In [1]: import numpy as np

In [2]: import numpy.linalg as la

In [3]: np.set_printoptions(precision=2, suppress=True, linewidth=140)

In [4]: X = np.loadtxt("case10.csv", delimiter=",")

In [5]: print(X)
[[ 2.09 -0.6  -0.9 ]
 [-2.63  0.9  -0.1 ]
 [-1.2   0.4   0.3 ]
 [-2.89  1.   -0.6 ]
 [-0.24  0.    1.5 ]
 [ 1.95 -0.7  -0.2 ]
 [-2.47  0.9  -0.9 ]
 [-5.86  1.9  -0.5 ]
 [-0.92  0.3  -0.8 ]
 [ 0.12 -0.3   0.8 ]
 [-2.86  1.    0.5 ]
 [ 1.61 -0.5  -0.1 ]]

In [6]: D = la.norm(X[:, None] - X[None], axis=-1)

In [7]: print(la.norm(X - X.mean(axis=0), axis=1))
[3.44 1.62 0.4  1.97 1.84 3.24 1.68 5.01 0.74 1.65 1.95 2.85]

In [8]: print(la.norm(X, axis=1))
[2.35 2.78 1.3  3.12 1.52 2.08 2.78 6.18 1.26 0.86 3.07 1.69]

In [9]: print(D.mean(axis=1).argmax())
7

In [10]: print(np.unravel_index(D.round(6).argmax(), D.shape))
(np.int64(0), np.int64(7))

In [11]: print((D + 1e9 * np.eye(12)).round(6).argmin(axis=1))
[ 5  3  8  6  9 11  3  3  2  4  1  5]

In [12]: proj = X @ la.solve(X.T @ X, X.T)

In [13]: print(np.diag(proj))
[0.23 0.1  0.05 0.15 0.4  0.14 0.19 0.53 0.17 0.71 0.3  0.05]

In [14]: G = np.cov(X, rowvar=False)

In [15]: print(np.median(X, axis=0))
[-1.06  0.35 -0.15]

In [16]: print(np.argsort(-X.std(axis=0).round(6), kind="stable"))
[0 1 2]

In [17]: print(G)
[[ 5.66 -1.9   0.21]
 [-1.9   0.65 -0.11]
 [ 0.21 -0.11  0.55]]

In [18]: print(G.shape)
(3, 3)

In [19]: x0 = np.array([-8, -8, -6])

In [20]: a = np.maximum(X @ x0, 0)

In [21]: print(X * (a > 1e-9)[:, None])
[[ 0.   -0.   -0.  ]
 [-2.63  0.9  -0.1 ]
 [-1.2   0.4   0.3 ]
 [-2.89  1.   -0.6 ]
 [-0.    0.    0.  ]
 [ 0.   -0.   -0.  ]
 [-2.47  0.9  -0.9 ]
 [-5.86  1.9  -0.5 ]
 [-0.92  0.3  -0.8 ]
 [ 0.   -0.    0.  ]
 [-2.86  1.    0.5 ]
 [ 0.   -0.   -0.  ]]

In [22]: print(a)
[ 0.   14.45  4.64 18.74  0.    0.   17.94 34.67  9.79  0.   11.86  0.  ]

In [23]: print(np.maximum(X @ x0, 0) - np.maximum(-X @ x0, 0))
[-6.53 14.45  4.64 18.74 -7.12 -8.77 17.94 34.67  9.79 -3.33 11.86 -8.29]

In [24]: x0 = np.array([1, -1, 2])

In [25]: rhs = X @ x0

In [26]: print(la.solve(X.T @ X, X.T @ rhs))
[ 1. -1.  2.]

In [27]: print(la.lstsq(X, rhs)[0])
[ 1. -1.  2.]

In [28]: rng = np.random.default_rng(17)

In [29]: rhs = rhs + 0.1 * rng.normal(size=12)

In [30]: print(rhs)
[ 1.   -3.7  -1.06 -5.22  2.58  2.25 -5.25 -8.85 -2.85  2.01 -3.09  2.  ]

In [31]: b, *_ = la.lstsq(X, rhs)

In [32]: print(b)
[ 0.95 -1.23  1.91]

In [33]: print(b.round())
[ 1. -1.  2.]

In [34]: feats = np.loadtxt("run14.csv", delimiter=",")

In [35]: print(feats)
[[0.1  0.23 0.1  0.16]
 [0.23 0.53 0.23 0.38]
 [0.1  0.23 0.1  0.16]
 [0.16 0.38 0.16 0.27]]

In [36]: evals, V = la.eigh(feats)

In [37]: print(np.round(evals.sum(), 2), np.trace(feats))
1.0 1.0

In [38]: Uu, sig, Vt = la.svd(feats)

In [39]: V = Vt[:(sig > 1e-8).sum()]

In [40]: x0 = feats[0] + 3 * feats[1] + rng.integers(2) * np.eye(4)[2]

In [41]: print(x0)
[0.78 1.83 1.78 1.3 ]

In [42]: print(np.allclose(V.T @ V @ x0, x0))
False

In [43]: print(la.matrix_rank(np.vstack([feats, x0])))
2

In [44]: print(np.diag(V.T @ V))
[0.1  0.53 0.1  0.27]

In [45]: print(np.round(la.norm(x0 - V.T @ V @ x0), 2))
0.95
